$ ipython --no-banner

In [1]: import numpy as np

In [2]: import numpy.linalg as la

In [3]: np.set_printoptions(suppress=True, linewidth=200)

In [4]: K = np.load("block13.npy")

In [5]: K
Out[5]: 
array([[ 1.   , -0.5  , -0.1  ],
       [ 0.   , -0.4  , -0.3  ],
       [-0.3  ,  1.3  , -1.   ],
       [-0.29 ,  1.437, -0.982]])

In [6]: def softmax(z):
   ...:     e = np.exp(z - z.max(axis=-1, keepdims=True))
   ...:     return e / e.sum(axis=-1, keepdims=True)
   ...: 

In [7]: np.round(softmax(10 * K[0]), 3) + 0
Out[7]: array([1., 0., 0.])

In [8]: print(np.round(softmax(K).sum(axis=1), 3))
[1. 1. 1. 1.]

In [9]: np.round(softmax(K[0]), 3)
Out[9]: array([0.643, 0.143, 0.214])

In [10]: S = K @ K.T / np.sqrt(3)

In [11]: print(softmax(S).round(6).argmax(axis=1))
[0 1 3 3]

In [12]: np.round(softmax(S + np.triu(np.full(S.shape, -np.inf), 1)), 3)
Out[12]: 
array([[1.   , 0.   , 0.   , 0.   ],
       [0.497, 0.503, 0.   , 0.   ],
       [0.095, 0.136, 0.769, 0.   ],
       [0.046, 0.066, 0.422, 0.467]])

In [13]: q, V = la.qr(K[:, :1])[0], la.qr(K[:, 1:])[0]

In [14]: sig = la.svd(q.T @ V, compute_uv=False)

In [15]: round(la.norm(q @ q.T - V @ V.T, 2), 3)
Out[15]: np.float64(1.0)

In [16]: (sig > 0.9).sum()
Out[16]: np.int64(0)

In [17]: sig.round(3)
Out[17]: array([0.715])

In [18]: other = K / la.norm(K, axis=1, keepdims=True)

In [19]: C2 = other @ other.T

In [20]: print(np.argwhere(np.triu(np.abs(C2) > 0.95, 1)))
[[2 3]]

In [21]: round(float(np.degrees(np.arccos(np.clip(C2[2, 0], -1, 1)))), 3)
Out[21]: 117.011

In [22]: np.round(la.norm(other, axis=1), 3)
Out[22]: array([1., 1., 1., 1.])

In [23]: print((np.abs(C2) > 0.9).astype(int))
[[1 0 0 0]
 [0 1 0 0]
 [0 0 1 1]
 [0 0 1 1]]

In [24]: print(C2.round(3))
[[ 1.     0.41  -0.454 -0.46 ]
 [ 0.41   1.    -0.264 -0.318]
 [-0.454 -0.264  1.     0.998]
 [-0.46  -0.318  0.998  1.   ]]
